$ ipython --no-banner

In [1]: import numpy as np

In [2]: np.set_printoptions(suppress=True, linewidth=200)

In [3]: data = np.load("x.npy")

In [4]: print(data)
[[ -0.5   2.1   0.5   1.1   2.8  -0.5]
 [  1.3  10.5  -0.4   1.6   3.5   3.1]
 [  0.8 -12.9  -1.5  -2.2  -9.2  -2.3]]

In [5]: blk = np.stack([data, -2 * data, data[::-1]])

In [6]: print(np.linalg.matrix_rank(blk))
[3 3 3]

In [7]: print(np.round(blk.sum(axis=0), 1))
[[  1.3 -15.   -2.   -3.3 -12.   -1.8]
 [  0.    0.    0.    0.    0.    0. ]
 [ -1.3  15.    2.    3.3  12.    1.8]]

In [8]: print(np.linalg.matrix_rank(blk.reshape(3, -1)))
2

In [9]: print(np.round(np.einsum("bij,cij->bc", blk, blk), 1))
[[ 414.8 -829.6   26. ]
 [-829.6 1659.2  -52. ]
 [  26.   -52.   414.8]]

In [10]: print(np.round(np.linalg.norm(blk, axis=(1, 2)), 1))
[20.4 40.7 20.4]

In [11]: def softmax(z):
    ...:     e = np.exp(z - z.max(axis=-1, keepdims=True))
    ...:     return e / e.sum(axis=-1, keepdims=True)
    ...: 

In [12]: print(np.round(softmax(data).sum(axis=1), 1))
[1. 1. 1.]

In [13]: print(np.round(softmax(data[0]), 1) + 0)
[0.  0.3 0.1 0.1 0.5 0. ]

In [14]: print(np.round(softmax(data[0] + 5), 1) + 0)
[0.  0.3 0.1 0.1 0.5 0. ]

In [15]: scores = data @ data.T / np.sqrt(6)

In [16]: print(np.round(softmax(scores), 1) + 0)
[[0. 1. 0.]
 [0. 1. 0.]
 [0. 0. 1.]]

In [17]: print(np.round(softmax(scores)[0] @ data, 1))
[ 1.3 10.5 -0.4  1.6  3.5  3.1]

In [18]: M2 = data / np.linalg.norm(data, axis=1, keepdims=True)

In [19]: cov = M2 @ M2.T

In [20]: print(np.round(np.linalg.norm(M2, axis=1), 1))
[1. 1. 1.]

In [21]: print(np.argwhere(np.triu(np.abs(cov) > 0.95, 1)))
[]

In [22]: print(cov.round(1))
[[ 1.   0.7 -0.9]
 [ 0.7  1.  -0.9]
 [-0.9 -0.9  1. ]]
